In [1]: import numpy as np

In [2]: np.set_printoptions(suppress=True, linewidth=100)

In [3]: rnd = lambda a: np.round(a, 2) + 0

In [4]: W0 = np.loadtxt("a.csv", delimiter=",")

In [5]: W0
Out[5]: 
array([[ 1.05,  0.32,  0.74, -0.41, -0.03, -0.47,  0.  , -0.05, -0.6 , -0.21, -0.17,  0.2 ],
       [-0.48, -0.4 ,  0.55, -0.3 ,  0.14, -0.23,  0.41,  0.69,  0.6 ,  0.59, -0.04, -0.31],
       [-0.14, -0.02, -0.23,  0.13, -0.29, -0.46,  0.2 , -0.2 , -0.01, -0.11,  0.  ,  0.03],
       [ 0.38,  0.17, -0.72,  0.83,  0.21, -0.58, -0.37,  0.39, -1.03, -0.49, -1.02,  0.71],
       [-1.27,  0.23, -0.37,  1.11,  0.13,  0.87, -0.18, -0.15, -0.19,  0.02,  1.34, -0.53],
       [-0.47,  0.4 ,  0.18,  0.94,  0.05,  0.53,  0.39, -0.69,  0.23, -0.14,  1.57, -0.35],
       [ 0.23,  0.06, -0.55, -0.3 , -0.16, -0.5 ,  0.53, -0.05, -0.01,  0.13, -0.86,  0.45],
       [ 0.91,  0.1 ,  1.11,  0.45,  0.26, -1.13,  0.09,  0.56, -0.27,  0.19, -0.44,  0.4 ],
       [ 1.47,  0.15,  0.94, -1.32,  0.05, -0.54,  0.53,  0.21,  0.3 , -0.06, -0.32,  0.07],
       [ 0.81, -0.07,  1.09, -0.25,  0.08, -0.18,  0.83,  0.08,  0.87,  0.55,  0.42, -0.16],
       [ 0.3 , -0.42, -1.14, -0.94,  0.53, -0.53, -0.05,  0.96,  0.06,  0.31, -1.94,  0.92],
       [-0.91,  0.23, -0.48,  0.18, -0.24,  1.01,  0.29, -0.44,  0.11, -0.01,  0.9 , -0.21]])

In [6]: t3 = np.stack([W0, 4 * W0, W0[::-1]])

In [7]: np.linalg.matrix_rank(t3.reshape(3, -1))
Out[7]: np.int64(2)

In [8]: (t3 @ W0.T).shape
Out[8]: (3, 12, 12)

In [9]: rnd(np.linalg.norm(t3, axis=(1, 2)))
Out[9]: array([ 7.  , 28.02,  7.  ])

In [10]: np.linalg.matrix_rank(t3)
Out[10]: array([12, 12, 12])

In [11]: rnd(np.einsum("bij,cij->bc", t3, t3))
Out[11]: 
array([[ 49.06, 196.23, -14.99],
       [196.23, 784.93, -59.95],
       [-14.99, -59.95,  49.06]])

In [12]: B = W0 / np.sqrt((W0 ** 2).mean(axis=1, keepdims=True))

In [13]: rnd(B[8])
Out[13]: array([ 2.15,  0.22,  1.37, -1.93,  0.07, -0.79,  0.77,  0.31,  0.44, -0.09, -0.47,  0.1 ])

In [14]: rnd(np.linalg.norm(B, axis=1))
Out[14]: array([3.46, 3.46, 3.46, 3.46, 3.46, 3.46, 3.46, 3.46, 3.46, 3.46, 3.46, 3.46])

In [15]: np.linalg.matrix_rank(W0 - W0.mean(axis=1, keepdims=True))
Out[15]: np.int64(11)

In [16]: x = np.array([7, 0, 8, 6, 8, 4, 3, 7, 7, -4, 6, 9])

In [17]: rnd(np.einsum("ij,j->i", W0, x))
Out[17]: array([ 5.76,  4.31, -6.36, -2.12, -0.4 , 11.09, -8.33, 18.01, 12.24, 20.83, -8.15, -4.9 ])

In [18]: np.sign((W0 @ x).round(6))
Out[18]: array([ 1.,  1., -1., -1., -1.,  1., -1.,  1.,  1.,  1., -1., -1.])

In [19]: rnd(W0 @ (2 * x))
Out[19]: 
array([ 11.52,   8.62, -12.72,  -4.24,  -0.8 ,  22.18, -16.66,  36.02,  24.48,  41.66, -16.3 ,
        -9.8 ])

In [20]: rnd(W0 @ x)
Out[20]: array([ 5.76,  4.31, -6.36, -2.12, -0.4 , 11.09, -8.33, 18.01, 12.24, 20.83, -8.15, -4.9 ])

In [21]: u = np.array([-3, 3, -2, 1, 0, 2, -3, -2, -2, 1, -1, 2])

In [22]: B = W0 + np.outer(u, np.eye(12)[0])

In [23]: np.linalg.matrix_rank(B - W0)
Out[23]: np.int64(1)

In [24]: rnd(np.linalg.det(B) / np.linalg.det(W0)), rnd(1 + np.linalg.solve(W0, u)[0])
Out[24]: (np.float64(-1.98), np.float64(-1.98))

In [25]: feats = np.loadtxt("sample2.csv", delimiter=",")

In [26]: feats
Out[26]: 
array([[ -0.9,  -1.2,   0.6,   0.3,   1.6,  -0.4,   0.8],
       [-16. ,  20. ,  12. ,   0. , -36. ,  32. , -16. ],
       [  0.2,  -0.4,   0.7,  -0.2,  -1.7,  -1.6,   0.1],
       [ -0.3,  -0.4,   1.1,  -0.4,  -2. ,   0.3,  -1.6],
       [ -2.3,  -1.1,  -1.1,   0.1,   1.2,  -1.3,  -1.7],
       [ -0.8,   0.7,  -0.8,  -0.2,   0.7,   0.1,   1.8],
       [  2.8,  -0.8,  -0.5,   2. ,   0.1,   0.1,  -0.3],
       [  1. ,  -0.1,   1. ,   0.7,  -0.7,   0.3,  -0.1],
       [  1.9,   0.9,   0.2,  -0.4,  -0.8,  -0.1,  -0.1],
       [  0. ,  -0.4,  -0.9,  -0.6,   0.4,  -0.6,  -1.2],
       [ -0.9,   0.7,   0.6,   1.1,   0.4,  -1. ,   0.7],
       [  0.3,   0.5,  -0.2,   0.1,   0. ,  -0.7,   0.1],
       [  0.3,  -1.2,   1.9,   0.6,  -0.9,  -1.1,   1. ],
       [  0.6,  -1.6,   0. ,   0. ,   2.1,   0. ,  -0.5],
       [ -0.7,  -0.6,  -0.7,  -0.7,   1.5,  -1.4,   0.2],
       [ -0.7,   0.3,  -1.4,   0.1,   0.2,  -0.4,   0.9],
       [  1.2,   0.1,   0.2,  -1.1,  -0.4,  -0.2,  -0.9],
       [ -0.2,  -1.4,   0.2,   1.3,   0.8,   0.5,   1.2],
       [ -1.2,   0.3,   0.3,   0.1,  -0.2,  -0.5,  -0.3],
       [  0.8,   0. ,   0.8,   0.8,   0.5,   0.4,  -1.4],
       [ -0.9,   1. ,  -1.4,   0.8,  -1.4,  -1.8,  -0.4],
       [ -1.4,  -1.4,  -0.6,   0.9,  -0.3,   0.8,  -2.1],
       [  0.5,  -0.9,   0.3,  -0.5,  -0.4,   0.5,   0.1],
       [  1.3,   0.1,   0.5,   0. ,  -0.2,  -0.1,   0. ],
       [ -1. ,  -1.1,   0.9,   0.4,  -1.5,   0. ,  -0.5],
       [ -0.5,   1.6,  -0.2,   0.8,   1.1,   1.1,  -0.6]])

In [27]: # row 1 dominates

In [28]: rnd(feats.sum(axis=0))
Out[28]: array([-16.9,  13.6,  13.5,   6. , -35.9,  24.9, -20.8])

In [29]: rnd(np.linalg.svd(feats, compute_uv=False))
Out[29]: array([58.29,  6.14,  5.11,  4.83,  4.39,  3.53,  2.64])

In [30]: np.zeros(26, 7)
TypeError: Cannot interpret '7' as a data type


In [31]: feats[26]
IndexError: index 26 is out of bounds for axis 0 with size 26


In [32]: gram = np.cov(feats, rowvar=False)

In [33]: rnd(np.corrcoef(feats.T))
Out[33]: 
array([[ 1.  , -0.92, -0.86,  0.08,  0.92, -0.93,  0.91],
       [-0.92,  1.  ,  0.91, -0.08, -0.97,  0.97, -0.93],
       [-0.86,  0.91,  1.  , -0.05, -0.95,  0.94, -0.89],
       [ 0.08, -0.08, -0.05,  1.  ,  0.08, -0.04,  0.09],
       [ 0.92, -0.97, -0.95,  0.08,  1.  , -0.98,  0.95],
       [-0.93,  0.97,  0.94, -0.04, -0.98,  1.  , -0.96],
       [ 0.91, -0.93, -0.89,  0.09,  0.95, -0.96,  1.  ]])

In [34]: rnd(feats.std(axis=0))
Out[34]: array([3.26, 3.98, 2.43, 0.68, 7.  , 6.25, 3.18])

In [35]: rnd(np.linalg.eigvalsh(gram)[::-1])
Out[35]: array([131.45,   1.5 ,   0.96,   0.88,   0.77,   0.44,   0.27])

In [36]: rnd(np.polyfit(feats[:, 2], feats[:, 5], 1))
Out[36]: array([ 2.43, -0.3 ])

In [37]: np.argwhere(np.triu(np.abs(np.corrcoef(feats.T)) > 0.8, 1))
Out[37]: 
array([[0, 1],
       [0, 2],
       [0, 4],
       [0, 5],
       [0, 6],
       [1, 2],
       [1, 4],
       [1, 5],
       [1, 6],
       [2, 4],
       [2, 5],
       [2, 6],
       [4, 5],
       [4, 6],
       [5, 6]])

In [38]: np.median(feats, axis=0)
Out[38]: array([-0.25, -0.25,  0.2 ,  0.1 , -0.1 , -0.1 , -0.2 ])

In [39]: rnd(np.corrcoef(feats[:, 2], feats[:, 5])[0, 1])
Out[39]: np.float64(0.94)

In [40]: W2 = feats[[21, 14]].astype(float)

In [41]: for _ in range(5):
    ...:     idx = np.linalg.norm(feats[:, None] - W2, axis=-1).argmin(axis=1)
    ...:     W2 = np.array([feats[idx == j].mean(axis=0) for j in range(2)])
    ...: 

In [42]: idx
Out[42]: array([1, 0, 1, 1, 1, 1, 1, 1, 1, 1, 1, 1, 1, 1, 1, 1, 1, 1, 1, 1, 1, 1, 1, 1, 1, 1])

In [43]: rnd(W2)
Out[43]: 
array([[-16.  ,  20.  ,  12.  ,   0.  , -36.  ,  32.  , -16.  ],
       [ -0.04,  -0.26,   0.06,   0.24,   0.  ,  -0.28,  -0.19]])

In [44]: B = np.array([[-3],
    ...:     [1],
    ...:     [-1],
    ...:     [1],
    ...:     [0],
    ...:     [-1],
    ...:     [-2],
    ...:     [1],
    ...:     [3],
    ...:     [-3],
    ...:     [-1],
    ...:     [-2],
    ...:     [-1]])

In [45]: W2 = np.array([[2, 4, 9, 5, 0, 2, 6, 4, 0]])

In [46]: rng = np.random.default_rng(186613)

In [47]: J = B @ W2 + 0.1 * rng.normal(size=(13, 9))

In [48]: rnd(J)
Out[48]: 
array([[ -6.05, -11.95, -26.95, -14.83,  -0.05,  -6.  , -18.09, -11.93,  -0.09],
       [  2.02,   3.99,   9.01,   4.91,  -0.08,   1.9 ,   6.07,   3.81,  -0.11],
       [ -1.94,  -4.04,  -9.06,  -4.98,  -0.16,  -1.97,  -6.04,  -4.05,  -0.12],
       [  2.03,   4.1 ,   9.03,   5.15,   0.05,   1.97,   6.02,   4.12,   0.  ],
       [ -0.04,  -0.05,  -0.07,  -0.03,  -0.05,   0.04,  -0.18,  -0.08,  -0.05],
       [ -2.16,  -4.05,  -8.9 ,  -5.01,  -0.08,  -1.84,  -6.08,  -4.  ,   0.02],
       [ -3.95,  -8.09, -17.97,  -9.99,  -0.21,  -4.1 , -11.88,  -8.04,  -0.07],
       [  2.01,   4.37,   8.93,   4.98,  -0.03,   1.98,   6.02,   4.02,   0.07],
       [  6.01,  12.16,  27.01,  14.95,  -0.12,   6.08,  18.1 ,  11.95,  -0.16],
       [ -5.88, -12.05, -26.93, -14.88,  -0.07,  -6.15, -17.97, -12.08,   0.05],
       [ -1.94,  -4.09,  -8.95,  -4.9 ,  -0.17,  -1.89,  -5.93,  -3.97,  -0.02],
       [ -3.89,  -8.09, -18.08,  -9.92,   0.09,  -4.18, -12.08,  -7.93,   0.01],
       [ -1.87,  -3.87,  -9.08,  -4.82,  -0.21,  -1.85,  -6.13,  -3.92,  -0.18]])

In [49]: u, r1 = J[2], J[5]

In [50]: rnd(u @ r1)
Out[50]: np.float64(182.77)

In [51]: p = (u @ r1) / (u @ u) * u

In [52]: rnd(np.linalg.norm(u + r1) ** 2 + np.linalg.norm(u - r1) ** 2)
Out[52]: np.float64(731.32)

In [53]: rnd((r1 - p) @ u)
Out[53]: np.float64(0.0)

In [54]: U, s, vt = np.linalg.svd(J)

In [55]: rnd(s)
Out[55]: array([87.42,  0.56,  0.47,  0.42,  0.31,  0.2 ,  0.14,  0.11,  0.06])

In [56]: np.argmax(s[:-1] / (s[1:] + 1e-6)) + 1
Out[56]: np.int64(1)

In [57]: B = U[:, :1] @ np.diag(s[:1]) @ vt[:1]

In [58]: rnd(np.linalg.norm(J - B, 2)), rnd(s[1])
Out[58]: (np.float64(0.56), np.float64(0.56))

In [59]: np.linalg.matrix_rank(B)
Out[59]: np.int64(1)

In [60]: rnd(np.abs(J - B).max())
Out[60]: np.float64(0.32)

In [61]: M = np.load("block10.npy")

In [62]: M
Out[62]: 
array([[ 0,  0,  0,  0,  0,  0,  0,  0,  0],
       [-3,  1,  0, -2,  0,  1,  3, -1, -2],
       [ 3, -1,  0,  2,  0, -1, -3,  1,  2],
       [-6,  2,  0, -4,  0,  2,  6, -2, -4],
       [-3,  1,  0, -2,  0,  1,  3, -1, -2],
       [-6,  2,  0, -4,  0,  2,  6, -2, -4]])

In [63]: np.diff(M, axis=0)
Out[63]: 
array([[-3,  1,  0, -2,  0,  1,  3, -1, -2],
       [ 6, -2,  0,  4,  0, -2, -6,  2,  4],
       [-9,  3,  0, -6,  0,  3,  9, -3, -6],
       [ 3, -1,  0,  2,  0, -1, -3,  1,  2],
       [-3,  1,  0, -2,  0,  1,  3, -1, -2]])

In [64]: rnd(np.linalg.norm(M))
Out[64]: np.float64(17.86)

In [65]: rnd(M.mean(axis=0))
Out[65]: array([-2.5 ,  0.83,  0.  , -1.67,  0.  ,  0.83,  2.5 , -0.83, -1.67])

In [66]: M[:, 9]
IndexError: index 9 is out of bounds for axis 1 with size 9


In [67]: np.abs(M).max()
Out[67]: np.int64(6)

In [68]: M.sum(axis=0)
Out[68]: array([-15,   5,   0, -10,   0,   5,  15,  -5, -10])

In [69]: rnd(np.linalg.svd(M, compute_uv=False))
Out[69]: array([17.86,  0.  ,  0.  ,  0.  ,  0.  ,  0.  ])
